% python3 -q
>>> import numpy as np
>>> np.set_printoptions(precision=2, suppress=True, linewidth=120)
>>> data = np.loadtxt("layer13.csv", delimiter=",")
>>> data
array([[5., 1., 1., 1., 1.],
       [1., 5., 1., 1., 1.],
       [1., 1., 5., 1., 1.],
       [1., 1., 1., 5., 1.],
       [1., 1., 1., 1., 5.]])
>>> w, evecs = np.linalg.eigh(data)
>>> x = np.array([2, 1, 9, 6, 0])
>>> evecs * np.maximum(w, 0) @ evecs.T
array([[5., 1., 1., 1., 1.],
       [1., 5., 1., 1., 1.],
       [1., 1., 5., 1., 1.],
       [1., 1., 1., 5., 1.],
       [1., 1., 1., 1., 5.]])
>>> x @ data @ x
np.float64(812.0)
>>> arr = np.load("a.npy")
>>> arr
array([[  2.59,  -0.51,  -2.07,  -9.22,  -4.18,  -2.94,   6.41,   1.02,  -0.65,   5.79,  14.2 ],
       [ -4.05,  -5.25,  -4.09,   1.79,  11.05,   5.24,   9.33,   0.83,   8.62,  -2.77,   4.11],
       [  7.27,  -1.47,   4.03,  -6.57,   1.51, -12.35,  -4.59,  -5.33,   0.07,   8.44,  -3.16],
       [  3.08,  -3.67,   6.11,   3.01,  10.7 ,  -1.86,  -3.2 , -10.34,  -1.89,   5.87,  -7.57],
       [ -5.24,  -3.04,  -8.29,   7.63,  -1.09,   6.62,   1.39,   6.16,  -0.97,  -2.22,  12.08],
       [ -0.13,  -5.12,  -2.45,   2.54,   2.98, -10.38,  -5.14,  -6.58,  -3.9 ,  -7.25, -10.35],
       [ -8.59,  -0.21,  -1.89,   0.47,  -9.8 ,   6.32,  -5.32,  -4.8 ,  -3.13,   9.73,  -5.55],
       [ -1.74,  -6.43,   1.87,  -7.51,   0.76,   6.17, -10.86,  -8.29,  -2.85,   7.86,  -0.86],
       [ -3.23,  -0.23,   8.84,   4.99,  -5.75,  -5.4 ,  -6.87,  -1.36,  -4.86,   5.31, -11.11],
       [ -9.34,  -2.23,  -3.69,  -7.21,  -4.  ,   8.24,  -4.01,   5.14,   7.59,   7.42,   1.74],
       [ -2.5 ,   1.68,   5.73,  -4.92,   0.43,  -2.6 ,  -9.11,  -2.87,   6.96,  -0.73, -13.67],
       [ -2.28,  -5.97, -12.84,   0.43,  -0.53,  -2.54,  -8.09,  -4.59,  -4.1 ,  -2.31,   8.87],
       [  3.96,   8.69,  -2.09,   2.48,  -1.9 ,  -3.05,   8.39,  -4.53,  -3.7 , -13.37,  -1.53],
       [ -0.77,  -4.71,  -1.02,   3.88,   2.82,  -2.54,   6.09,   0.49,  12.33,  -9.77,   7.87],
       [  2.16,   5.76,  -2.98,  11.69, -12.14,   1.4 ,  -1.56,  -0.14,  -3.27,   0.98,   7.29],
       [ -2.32,   9.82,  -0.75,   1.98,  -3.75, -12.81,  -4.97,  -5.34,   1.52,   0.68,  -7.72],
       [  9.54,  11.52,  -6.99,  -3.5 ,  -0.64,  -2.07,  -7.21,  -3.01,   2.67,   3.31,  -5.6 ],
       [  4.12,  -2.31,   3.02,  -1.57,   4.82,  -4.03, -11.07,  -7.44,  -3.99,   3.04,  11.11],
       [ -7.38,   0.88,  -0.21,   5.97,  -6.38, -10.77,  -0.14,  -0.12,   4.06,   3.13,  11.23],
       [ -2.5 ,  11.3 ,  -0.52,   3.59,   5.09,   4.04,  -0.91,   1.26,  -2.98, -12.94,   5.66],
       [ -1.63,  -6.71,  -1.46,   4.16,  -3.78,  -0.46,  -1.99,  -2.22,  -6.  ,  -3.95, -16.06],
       [  6.58,   1.26,  -5.07,  -0.11,   6.71,   4.84,  10.69,  -4.83,   6.13,   8.87,  -2.69],
       [ -5.76,  -3.38,  -8.86,  -0.54,  -1.5 ,  -4.74,  -4.44,  -3.32,   7.93,   7.7 ,   9.94],
       [  4.36, -10.07,   6.82,   7.71,   6.73,  -2.68, -10.26,   2.54,  -0.34,   3.  ,  -0.67],
       [  0.09,  -6.16,  -9.36,  -5.1 ,   9.35,   5.85,   7.13,  -1.42,  -5.37,  -2.23,  -6.33],
       [  1.62,  -2.04,  12.44,  -1.22,   7.15,  -3.29,   1.43,  -5.55,   9.53,   6.58,  -2.82],
       [  2.15,  -1.65,   3.28,  -8.39,   2.69,  11.59,  -2.92,  -4.33,   2.64,   4.6 , -10.7 ],
       [  7.63,  -3.12,  -2.99,  -8.32,  -6.14,   5.02,  -1.89,  -6.21,  -8.98,   6.19,  -5.48],
       [  2.52,  -9.25,  -6.62,   3.49,  -7.06,   9.54,   1.57,   5.89,  -6.05,  -5.81,   1.91],
       [ -7.74, -12.97,   3.08,  -3.89,  -1.4 ,   4.13,  -6.73,   3.69,  -7.73,   1.5 ,   2.73],
       [  6.51,   1.64,   5.2 ,  -2.11,   6.41,   5.22,  -6.24,  -6.17,  -8.68,   8.49,  -5.54],
       [ -3.69,   0.41,  -8.4 ,   4.9 ,  -6.68,  12.77,  -7.46,   2.87,  -0.44,   4.06,   1.8 ],
       [  0.5 ,   0.49,   2.76,   2.16,  -7.5 ,  10.38,  12.03,   5.37,   4.26,  -1.98,   5.23],
       [-13.51,   4.34,  -5.2 ,  -0.2 ,  -3.81,   2.53,   2.6 ,   6.27,   6.05,   1.97,  -8.01],
       [ -5.9 ,   2.92,   7.01,   5.59,   2.21,  -5.2 , -11.34,   3.3 ,  -1.14,   9.9 ,   2.39],
       [ -0.39,  -1.1 ,  -6.31,  -4.29, -12.72,   4.87,  -9.81,  -0.14,   6.05,  -2.09,   4.22],
       [ -8.11,   0.07,  -7.72,   2.97,   2.74,   1.49,  11.22,  -1.14,   5.69,   8.42,  -5.05],
       [  7.28,  -6.22,   4.28,  -4.15,  -7.37,  -0.26,  -2.31,  10.26,  -5.05,  -7.28,   5.44],
       [ -8.05,   0.01,  -3.77,   1.61, -15.1 ,  -0.81,   5.12,   6.52,   0.44,   3.38,   3.09],
       [  4.24,   1.17,   2.12,  -0.3 ,   7.49,  -3.45, -14.5 ,  -6.78,  -6.26,   2.76,   2.22],
       [ -6.64,  -4.76,  -1.99,  -7.35,  -5.92,   1.85,   6.98, -11.89,  -5.52,   3.72,  -1.6 ],
       [ -6.98, -11.93,   2.11,   6.37,   7.52,   3.35,  -1.32,   2.26,  -6.19,  -5.85,  -4.1 ],
       [  7.12,  12.71,  -2.21,   6.51,  -1.71,   0.87,   8.03,  -0.42,   5.9 ,  -6.05,   0.85]])
>>> hat = arr @ np.linalg.solve(arr.T @ arr, arr.T)
>>> hat @ arr[:, 8]
array([-0.65,  8.62,  0.07, -1.89, -0.97, -3.9 , -3.13, -2.85, -4.86,  7.59,  6.96, -4.1 , -3.7 , 12.33, -3.27,  1.52,
        2.67, -3.99,  4.06, -2.98, -6.  ,  6.13,  7.93, -0.34, -5.37,  9.53,  2.64, -8.98, -6.05, -7.73, -8.68, -0.44,
        4.26,  6.05, -1.14,  6.05,  5.69, -5.05,  0.44, -6.26, -5.52, -6.19,  5.9 ])
>>> round(np.trace(hat), 2)
np.float64(11.0)
>>> m1 = np.load("out15.npy")
>>> m1
array([[ 2.55,  2.72,  1.19,  0.  , -1.53, -1.7 , -0.68],
       [-0.9 , -0.96, -0.42,  0.  ,  0.54,  0.6 ,  0.24],
       [-1.5 , -1.6 , -0.7 ,  0.  ,  0.9 ,  1.  ,  0.4 ],
       [ 1.2 ,  1.28,  0.56,  0.  , -0.72, -0.8 , -0.32],
       [ 0.  ,  0.  ,  0.  ,  0.  ,  0.  ,  0.  ,  0.  ],
       [ 0.  ,  0.  ,  0.  ,  0.  ,  0.  ,  0.  ,  0.  ],
       [-0.45, -0.48, -0.21,  0.  ,  0.27,  0.3 ,  0.12],
       [ 0.6 ,  0.64,  0.28,  0.  , -0.36, -0.4 , -0.16],
       [ 0.  ,  0.  ,  0.  ,  0.  ,  0.  ,  0.  ,  0.  ]])
>>> x = np.array([0, -8, -3, 7, -3, 0, 3])
>>> m1 * x
array([[  0.  , -21.76,  -3.57,   0.  ,   4.59,  -0.  ,  -2.04],
       [ -0.  ,   7.68,   1.26,   0.  ,  -1.62,   0.  ,   0.72],
       [ -0.  ,  12.8 ,   2.1 ,   0.  ,  -2.7 ,   0.  ,   1.2 ],
       [  0.  , -10.24,  -1.68,   0.  ,   2.16,  -0.  ,  -0.96],
       [  0.  ,  -0.  ,  -0.  ,   0.  ,  -0.  ,   0.  ,   0.  ],
       [  0.  ,  -0.  ,  -0.  ,   0.  ,  -0.  ,   0.  ,   0.  ],
       [ -0.  ,   3.84,   0.63,   0.  ,  -0.81,   0.  ,   0.36],
       [  0.  ,  -5.12,  -0.84,   0.  ,   1.08,  -0.  ,  -0.48],
       [  0.  ,  -0.  ,  -0.  ,   0.  ,  -0.  ,   0.  ,   0.  ]])
>>> x @ m1
Traceback (most recent call last):
  File "<python-input-17>", line 1, in <module>
    x @ m1
    ~~^~~~
ValueError: matmul: Input operand 1 has a mismatch in its core dimension 0, with gufunc signature (n?,k),(k,m?)->(n?,m?) (size 9 is different from 7)
>>> m1 @ x
array([-22.78,   8.04,  13.4 , -10.72,   0.  ,   0.  ,   4.02,  -5.36,   0.  ])
>>> m1 @ np.eye(7)[6]
array([-0.68,  0.24,  0.4 , -0.32,  0.  ,  0.  ,  0.12, -0.16,  0.  ])
